$ ipython --no-banner

In [1]: import numpy as np

In [2]: np.set_printoptions(precision=1, suppress=True, linewidth=140)

In [3]: B = np.array([[3, 2, 3], [1, 2, 2], [3, 3, 0]])

In [4]: Z = np.array([[4]])

In [5]: X = np.block([[B, np.array([[4], [-3], [5]])], [np.zeros((1, 3)), Z]])

In [6]: print(X)
[[ 3.  2.  3.  4.]
 [ 1.  2.  2. -3.]
 [ 3.  3.  0.  5.]
 [ 0.  0.  0.  4.]]

In [7]: print(np.allclose(X @ X.T, X.T @ X))
False

In [8]: print(np.sort(np.abs(np.linalg.eigvals(X))))
[1.  2.4 4.  6.4]

In [9]: print(np.allclose(X, X.T))
False

In [10]: B = np.array([[3, 0, -1], [1, 5, -3], [5, -1, 3], [-1, -5, 1]])

In [11]: print(np.vstack([X, B.T]).shape)
(7, 4)

In [12]: print(np.einsum("ij->j", X))
[ 7.  7.  5. 10.]

In [13]: print(np.einsum("ik,kj->ij", X, B))
[[ 22. -13.   4.]
 [ 18.  23.  -4.]
 [  7. -10.  -7.]
 [ -4. -20.   4.]]

In [14]: print(np.linalg.matrix_rank(X @ B))
3

In [15]: print(X @ B)
[[ 22. -13.   4.]
 [ 18.  23.  -4.]
 [  7. -10.  -7.]
 [ -4. -20.   4.]]

In [16]: print(np.einsum("ij,ij->i", X, X))
[38. 18. 43. 16.]

In [17]: M = np.array([[0, 1, 1], [1, 0, 0], [1, 0, 0]])

In [18]: print(np.round(M @ np.linalg.pinv(M) @ M, 1) + 0)
[[0. 1. 1.]
 [1. 0. 0.]
 [1. 0. 0.]]

In [19]: try:
    ...:     np.linalg.inv(M)
    ...: except np.linalg.LinAlgError as e:
    ...:     print("failed:", e)
    ...: 
failed: Singular matrix

In [20]: print(np.unique(M.round(6), axis=0).shape)
(2, 3)

In [21]: B = M / np.sqrt((M ** 2).mean(axis=1, keepdims=True))

In [22]: print(np.linalg.matrix_rank(B) == np.linalg.matrix_rank(M))
True

In [23]: print(B[1])
[1.7 0.  0. ]

In [24]: print(np.linalg.norm(B, axis=1))
[1.7 1.7 1.7]
